$ python -q
>>> import numpy as np
>>> import numpy.linalg as la
>>> np.set_printoptions(suppress=True, linewidth=200)
>>> mat = np.load("data.npy")
>>> print(mat)
[[0 0 0 0]
 [0 0 0 2]
 [0 0 2 0]
 [0 2 0 2]]
>>> # 3 groups of indices that never mix
>>> rng = np.random.default_rng(4862)
>>> idx = rng.permutation(4)
>>> print(idx)
[0 3 2 1]
>>> other = mat[idx][:, idx]
>>> print(np.round(np.sort(np.abs(la.eigvals(other))), 2))
[0.   1.24 2.   3.24]
>>> print(np.diag(other))
[0 2 2 0]
>>> print(np.allclose(other, mat))
False
>>> print(la.matrix_power(mat, 2))
[[0 0 0 0]
 [0 4 0 4]
 [0 0 4 0]
 [0 4 0 8]]
>>> print((mat - mat.T) / 2)
[[0. 0. 0. 0.]
 [0. 0. 0. 0.]
 [0. 0. 0. 0.]
 [0. 0. 0. 0.]]
>>> print(np.round(np.abs(la.eigvals(mat)).max(), 2))
3.24
>>> print(round(la.det(mat), 2))
0.0
>>> t = np.radians(15)
>>> r_ = np.eye(4)
>>> r_[1, 1] = r_[3, 3] = np.cos(t)
>>> r_[1, 3], r_[3, 1] = -np.sin(t), np.sin(t)
>>> print(r_.round(2))
[[ 1.    0.    0.    0.  ]
 [ 0.    0.97  0.   -0.26]
 [ 0.    0.    1.    0.  ]
 [ 0.    0.26  0.    0.97]]
>>> other = mat @ r_.T
>>> print(np.round(np.abs(other - mat).max(axis=0), 2))
[0.   0.59 0.   0.45]
>>> print(np.allclose(mat @ mat.T, other @ other.T))
True
>>> print(np.allclose(la.norm(mat, axis=1), la.norm(other, axis=1)))
True
>>> arr = np.array([[5, 0, 7, 7, 5], [4, 2, 5, 7, 7], [9, 1, 5, 7, 4], [4, 9, 6, 2, 8]])
>>> arr[-1] = arr[0] + 5 * arr[1]
>>> print(arr)
[[ 5  0  7  7  5]
 [ 4  2  5  7  7]
 [ 9  1  5  7  4]
 [25 10 32 42 40]]
>>> rank = la.matrix_rank(arr)
>>> print(rank)
3
>>> ns = la.svd(arr)[2][rank:].T
>>> print([int(la.matrix_rank(np.delete(arr, i, axis=0))) for i in range(4)])
[3, 3, 2, 3]
>>> print(np.round(arr @ ns, 2) + 0)
[[0. 0.]
 [0. 0.]
 [0. 0.]
 [0. 0.]]
>>> print(la.lstsq(arr[:-1].T, arr[-1])[2])
3
>>> print(np.unique(arr.round(6), axis=0).shape)
(4, 5)
>>> U, sv, Vt = la.svd(arr)
>>> vecs = Vt[:(sv > 1e-8).sum()]
>>> x = arr[0] + -2 * arr[3] + rng.integers(2) * np.eye(5)[3]
>>> print(x)
[-45. -20. -57. -77. -75.]
>>> print(np.round(vecs.T @ vecs, 2))
[[ 0.92  0.07 -0.04  0.2  -0.15]
 [ 0.07  0.37 -0.34  0.07  0.32]
 [-0.04 -0.34  0.72  0.28  0.04]
 [ 0.2   0.07  0.28  0.35  0.32]
 [-0.15  0.32  0.04  0.32  0.64]]
>>> print(la.matrix_rank(np.vstack([arr, x])))
3
>>> print(np.round(np.diag(vecs.T @ vecs), 2))
[0.92 0.37 0.72 0.35 0.64]
>>> other = arr / np.sqrt((arr ** 2).mean(axis=1, keepdims=True))
>>> print(la.matrix_rank(other) == la.matrix_rank(arr))
True
